$ python -q
>>> import numpy as np
>>> np.set_printoptions(precision=3, suppress=True, linewidth=200)
>>> rnd = lambda a: np.round(a, 3) + 0
>>> feats = np.load("sample12.npy")
>>> print(feats)
[[2 0 1 0 2 1]
 [0 1 0 1 0 0]
 [1 0 2 0 0 3]
 [0 2 0 1 0 0]
 [1 0 1 0 2 2]
 [2 0 3 0 2 3]]
>>> f, v = feats[3], feats[0]
>>> print(f @ f)
5
>>> pr = (f @ v) / (f @ f) * f
>>> print(rnd(np.linalg.norm(f + v) ** 2 + np.linalg.norm(f - v) ** 2))
30.0
>>> A2 = feats / np.sqrt((feats ** 2).mean(axis=1, keepdims=True))
>>> print(rnd(feats - feats.mean(axis=1, keepdims=True)))
[[ 1.    -1.     0.    -1.     1.     0.   ]
 [-0.333  0.667 -0.333  0.667 -0.333 -0.333]
 [ 0.    -1.     1.    -1.    -1.     2.   ]
 [-0.5    1.5   -0.5    0.5   -0.5   -0.5  ]
 [ 0.    -1.     0.    -1.     1.     1.   ]
 [ 0.333 -1.667  1.333 -1.667  0.333  1.333]]
>>> blk = np.stack([feats, 4 * feats, feats[::-1]])
>>> print(rnd(np.linalg.det(blk)))
[    8. 32768.    -8.]
>>> print(rnd(np.linalg.norm(blk, axis=(1, 2))))
[ 8.185 32.741  8.185]
>>> print(blk.sum(axis=0))
[[12  0  8  0 12  8]
 [ 1  5  1  5  2  2]
 [ 5  2 10  1  0 15]
 [ 1 10  2  5  0  3]
 [ 5  1  5  1 10 10]
 [12  0 16  0 12 16]]
>>> print((blk @ feats.T).shape)
(3, 6, 6)
>>> print(np.linalg.matrix_rank(blk.reshape(3, -1)))
2
>>> print(rnd(np.linalg.det(feats)))
8.0
>>> print(np.linalg.matrix_power(feats, 2))
[[ 9  0  9  0 10 12]
 [ 0  3  0  2  0  0]
 [10  0 14  0  8 16]
 [ 0  4  0  3  0  0]
 [ 9  0 11  0 10 14]
 [15  0 19  0 14 24]]
>>> print(rnd(np.sort(np.abs(np.linalg.eigvals(feats)))))
[0.414 0.754 1.    1.452 2.414 7.302]
>>> A2 = feats / np.linalg.norm(feats, axis=1, keepdims=True)
>>> C2 = A2 @ A2.T
>>> print((C2 - 2 * np.eye(6)).round(6).argmax(axis=1))
[4 3 5 1 5 4]
>>> print(np.argwhere(np.triu(np.abs(C2) > 0.95, 1)))
[]
>>> print(np.degrees(np.arccos(np.clip(C2[2, 3], -1, 1))))
90.0
>>> print(rnd(C2[2]))
[0.592 0.    1.    0.    0.761 0.891]
>>> K = np.loadtxt("dump.csv", delimiter=",")
>>> print(rnd(K))
[[-0.707 -0.707  0.   ]
 [ 0.707 -0.707  0.   ]
 [ 0.     0.     1.   ]]
>>> print(rnd(np.linalg.pinv(K)))
[[-0.707  0.707  0.   ]
 [-0.707 -0.707  0.   ]
 [ 0.     0.     1.   ]]
>>> print(rnd(K.T @ K))
[[1. 0. 0.]
 [0. 1. 0.]
 [0. 0. 1.]]
>>> print(rnd(K[:, 0] @ K[:, 1]))
0.0
>>> print(rnd(np.linalg.norm(K, axis=0)))
[1. 1. 1.]
>>> print(rnd(K @ K))
[[ 0.  1.  0.]
 [-1.  0.  0.]
 [ 0.  0.  1.]]
>>> print((K != 0).astype(int))
[[1 1 0]
 [1 1 0]
 [0 0 1]]
>>> print(rnd(np.linalg.det(K.T)))
1.0
>>> F = np.load("arr.npy")
>>> print(F)
[[ 3.422 -1.455  6.179]
 [ 3.347  0.456  6.142]
 [ 3.039 -1.199  6.922]
 [ 1.429  0.836  6.497]
 [ 3.16  -1.231  5.6  ]
 [ 3.533 -1.727  6.559]
 [ 3.218 -0.246  5.417]
 [ 2.377  0.513  6.12 ]
 [ 3.079 -0.057  7.319]
 [ 3.944 -2.559  5.459]
 [ 1.696 -0.231  6.573]
 [ 3.145  0.943  6.677]
 [ 2.64  -1.825  6.045]
 [ 1.678 -0.169  6.492]
 [ 1.22  -0.433  6.929]
 [ 2.948 -0.571  6.846]
 [ 2.796 -0.086  6.043]
 [ 1.769  1.618  4.607]
 [ 3.456  0.794  6.195]
 [ 4.237  0.627  8.631]
 [ 2.678  1.678  5.256]
 [ 3.576 -0.598  4.997]
 [ 3.471 -0.298  4.759]]
>>> cen = F - F.mean(axis=1)
Traceback (most recent call last):
  File "<python-input-37>", line 1, in <module>
    cen = F - F.mean(axis=1)
          ~~^~~~~~~~~~~~~~~~
ValueError: operands could not be broadcast together with shapes (23,3) (23,) 
>>> cen = F - F.mean(axis=0)
>>> U, sig, vt = np.linalg.svd(cen, full_matrices=False)
>>> print(rnd(cen.mean(axis=0)))
[0. 0. 0.]
>>> print(rnd(np.abs(vt[-1])))
[0.915 0.392 0.099]
>>> print(np.abs(U[:, 0]).argmax())
9
>>> print(np.abs(vt[0]).argmax())
1
>>> print(np.searchsorted(np.cumsum(sig ** 2) / (sig ** 2).sum(), 0.9) + 1)
3
>>> print((np.sign(U[:, 0]) == np.sign(U[0, 0])).astype(int))
[1 0 1 0 1 1 1 0 0 1 0 0 1 0 0 1 0 0 0 0 0 1 1]
>>> print(rnd((sig ** 2).sum() ** 2 / (sig ** 4).sum()))
2.655
>>> C = F[[17, 19]].astype(float)
>>> for _ in range(3):
...     idx = np.linalg.norm(F[:, None] - C, axis=-1).argmin(axis=1)
...     C = np.array([F[idx == j].mean(axis=0) for j in range(2)])
... 
>>> print(idx)
[1 0 1 0 1 1 0 0 1 1 0 0 1 0 0 1 0 0 0 1 0 0 0]
>>> print(np.bincount(idx))
[14  9]
>>> print(np.abs(C[1] - C[0]).argmax())
1
>>> print(rnd(C))
[[ 2.561  0.341  5.907]
 [ 3.334 -1.111  6.618]]
>>> print(rnd(C[1] - C[0]))
[ 0.772 -1.452  0.71 ]
>>> x0 = np.array([-1, 0, 0])
>>> rhs = F @ x0
>>> print(rnd(np.linalg.lstsq(F, rhs)[0]))
[-1.  0.  0.]
>>> print(rnd(np.linalg.pinv(F) @ F))
[[1. 0. 0.]
 [0. 1. 0.]
 [0. 0. 1.]]
>>> try:
...     np.linalg.solve(F, rhs)
... except np.linalg.LinAlgError as e:
...     print(repr(e))
... 
LinAlgError('Last 2 dimensions of the array must be square')
>>> rng = np.random.default_rng(210330)
>>> rhs = rhs + 0.1 * rng.normal(size=23)
>>> print(rnd(rhs))
[-3.553 -3.248 -3.138 -1.36  -3.142 -3.499 -3.266 -2.239 -3.075 -4.103 -1.63  -3.153 -2.743 -1.439 -1.237 -3.033 -2.739 -1.756 -3.453 -4.282 -2.699 -3.46  -3.613]
>>> coef, *_ = np.linalg.lstsq(F, rhs)
>>> print([round(float(np.linalg.norm(np.linalg.solve(F.T @ F + lam * np.eye(3), F.T @ rhs))), 2) for lam in (0, 1, 10, 100)])
[1.04, 0.98, 0.69, 0.4]
>>> print(rnd(np.linalg.norm(rhs - F @ coef)))
0.394
>>> X = np.loadtxt("w.csv", delimiter=",")
>>> print(X)
[[1.    0.5   0.25  0.125 0.062 0.031]
 [0.5   1.    0.5   0.25  0.125 0.062]
 [0.25  0.5   1.    0.5   0.25  0.125]
 [0.125 0.25  0.5   1.    0.5   0.25 ]
 [0.062 0.125 0.25  0.5   1.    0.5  ]
 [0.031 0.062 0.125 0.25  0.5   1.   ]]
>>> # equal to its transpose
>>> idx = rng.permutation(6)
>>> print(idx)
[4 5 3 2 0 1]
>>> A2 = X[idx][:, idx]
>>> print(A2)
[[1.    0.5   0.5   0.25  0.062 0.125]
 [0.5   1.    0.25  0.125 0.031 0.062]
 [0.5   0.25  1.    0.5   0.125 0.25 ]
 [0.25  0.125 0.5   1.    0.25  0.5  ]
 [0.062 0.031 0.125 0.25  1.    0.5  ]
 [0.125 0.062 0.25  0.5   0.5   1.   ]]
>>> print(rnd(np.linalg.det(A2)), rnd(np.linalg.det(X[idx])))
0.237 -0.237
>>> print(np.allclose(A2, X))
False
>>> A2 = X / np.linalg.norm(X, axis=1, keepdims=True)
>>> C2 = A2 @ A2.T
>>> print(rnd(C2))
[[1.    0.803 0.563 0.364 0.225 0.14 ]
 [0.803 1.    0.8   0.553 0.355 0.225]
 [0.563 0.8   1.    0.8   0.553 0.364]
 [0.364 0.553 0.8   1.    0.8   0.563]
 [0.225 0.355 0.553 0.8   1.    0.803]
 [0.14  0.225 0.364 0.563 0.803 1.   ]]
>>> print(rnd(np.linalg.norm(A2, axis=1)))
[1. 1. 1. 1. 1. 1.]
>>> ev, vecs = np.linalg.eigh(X)
>>> x0 = np.array([4, 1, 0, 5, 1, 5])
>>> print(rnd(np.linalg.eigvalsh(X[1:, 1:])))
[0.36  0.457 0.69  1.231 2.262]
>>> print(rnd(x0 @ X @ x0 / (x0 @ x0)), rnd(ev[0]), rnd(ev[-1]))
1.538 0.352 2.393
>>> print(rnd(np.linalg.matrix_power(X, 4)))
[[4.26  5.195 5.075 4.309 3.261 2.156]
 [5.195 6.739 6.969 6.186 4.836 3.261]
 [5.075 6.969 7.851 7.499 6.186 4.309]
 [4.309 6.186 7.499 7.851 6.969 5.075]
 [3.261 4.836 6.186 6.969 6.739 5.195]
 [2.156 3.261 4.309 5.075 5.195 4.26 ]]
>>> print((X + X.T) / 2)
[[1.    0.5   0.25  0.125 0.062 0.031]
 [0.5   1.    0.5   0.25  0.125 0.062]
 [0.25  0.5   1.    0.5   0.25  0.125]
 [0.125 0.25  0.5   1.    0.5   0.25 ]
 [0.062 0.125 0.25  0.5   1.    0.5  ]
 [0.031 0.062 0.125 0.25  0.5   1.   ]]
>>> print(np.allclose(X @ X.T, X.T @ X))
True
>>> E = np.array([[1, -1, 1, -1, -1, 1, -1, 1],
...     [1, -1, 1, -1, 1, -1, 1, -1],
...     [1, 1, 1, 1, -1, -1, -1, -1]])
>>> print(E)
[[ 1 -1  1 -1 -1  1 -1  1]
 [ 1 -1  1 -1  1 -1  1 -1]
 [ 1  1  1  1 -1 -1 -1 -1]]
>>> # columns 0 and 2 are equal
>>> A2 = E[0, 0] * E[1:] - np.outer(E[1:, 0], E[0])
>>> print(A2)
[[ 0  0  0  0  2 -2  2 -2]
 [ 0  2  0  2  0 -2  0 -2]]
>>> print(E[:, 0] / E[0, 0])
[1. 1. 1.]
>>> print(np.linalg.matrix_rank(A2), np.linalg.matrix_rank(E))
2 3
>>> print(rnd(np.linalg.norm(A2, 1)), rnd(np.linalg.norm(A2, np.inf)))
4.0 8.0
>>> print(A2[0] @ A2[1])
8
>>> m1 = np.vander(np.arange(3) - 1, 3, increasing=True)
>>> print(m1)
[[ 1 -1  1]
 [ 1  0  0]
 [ 1  1  1]]
>>> x0 = np.array([1, 1, 1])
>>> h1 = np.maximum(m1 @ x0, 0)
>>> print(np.maximum(m1 @ (3 * x0), 0))
[3 3 9]
>>> print(rnd(np.tanh(m1 @ x0)))
[0.762 0.762 0.995]
>>> print(m1 * (h1 > 1e-9)[:, None])
[[ 1 -1  1]
 [ 1  0  0]
 [ 1  1  1]]
>>> print(np.flatnonzero(h1 > 1e-9))
[0 1 2]
>>> print(np.maximum(m1 @ x0, 0) - np.maximum(-m1 @ x0, 0))
[1 1 3]
>>> A2 = np.array([[0, 0], [1, 0], [1, 0]])
>>> print(np.einsum("ij->j", m1))
[3 0 2]
>>> A2 @ m1
Traceback (most recent call last):
  File "<python-input-105>", line 1, in <module>
    A2 @ m1
    ~~~^~~~
ValueError: matmul: Input operand 1 has a mismatch in its core dimension 0, with gufunc signature (n?,k),(k,m?)->(n?,m?) (size 3 is different from 2)
>>> print(np.linalg.matrix_rank(m1 @ A2))
1
>>> print(np.einsum("ij,ij->i", m1, m1))
[3 1 3]
>>> print(np.einsum("ik,kj->ji", m1, A2))
[[0 0 2]
 [0 0 0]]
>>> print(m1 @ A2)
[[0 0]
 [0 0]
 [2 0]]
>>> print(np.einsum("ik,kj->ij", m1, A2))
[[0 0]
 [0 0]
 [2 0]]
>>> idx = rng.permutation(3)
>>> print(idx)
[0 1 2]
>>> A2 = m1[idx][:, idx]
>>> print(np.trace(A2))
2
>>> print(rnd(np.linalg.det(A2)), rnd(np.linalg.det(m1[idx])))
2.0 2.0
>>> print(A2)
[[ 1 -1  1]
 [ 1  0  0]
 [ 1  1  1]]
>>> A = np.loadtxt("case19.csv", delimiter=",")
>>> print(rnd(A))
[[ 1.     0.     0.     0.     0.     0.   ]
 [ 0.    -0.5    0.     0.    -0.866  0.   ]
 [ 0.     0.     1.     0.     0.     0.   ]
 [ 0.     0.     0.     1.     0.     0.   ]
 [ 0.     0.866  0.     0.    -0.5    0.   ]
 [ 0.     0.     0.     0.     0.     1.   ]]
>>> print(np.flatnonzero(np.linalg.matrix_power((A != 0) + (A.T != 0) + np.eye(6), 6)[0]))
[0]
>>> arr = np.loadtxt("data.csv", delimiter=",")
>>> print(arr)
[[  0.2   1.2  -0.9   1. ]
 [  0.5   1.8  -1.1  -0.5]
 [  0.4  -0.9  -0.4  -1.6]
 [ -0.9  -1.   -1.2   1.6]
 [ -0.3   0.8   0.7   0.2]
 [  0.7   0.9   0.   -0.8]
 [ -0.9  -0.4   0.3   2.4]
 [  1.5  -0.5   0.   -1.2]
 [ -1.2   0.9  -2.   -1. ]
 [  1.1  -0.6   0.7   0.2]
 [  0.1  -0.9   0.2  -1.2]
 [  0.5   0.   -2.6   0.3]
 [ -0.1  -0.9  -1.4  -0.4]
 [  0.3  -0.1   0.    1.3]
 [  0.   -3.   -2.  -10. ]
 [  0.3  -0.8  -1.    0.4]
 [  0.    0.3  -0.9   0.3]]
>>> cen = arr - arr.mean(axis=1)
Traceback (most recent call last):
  File "<python-input-122>", line 1, in <module>
    cen = arr - arr.mean(axis=1)
          ~~~~^~~~~~~~~~~~~~~~~~
ValueError: operands could not be broadcast together with shapes (17,4) (17,) 
>>> cen = arr - arr.mean(axis=0)
>>> U, sig, vt = np.linalg.svd(cen, full_matrices=False)
>>> print(rnd(sig))
[11.117  3.934  3.561  2.397]
>>> print(rnd(sig ** 2 / (sig ** 2).sum()))
[0.785 0.098 0.08  0.036]
>>> print((np.sign(U[:, 0]) == np.sign(U[0, 0])).astype(int))
[1 1 0 1 1 1 1 0 0 1 0 1 0 1 0 1 1]
>>> print(np.abs(vt[0]).argmax())
3
>>> print(np.searchsorted(np.cumsum(sig ** 2) / (sig ** 2).sum(), 0.9) + 1)
3
>>> print(np.abs(U[:, 0]).argmax())
14
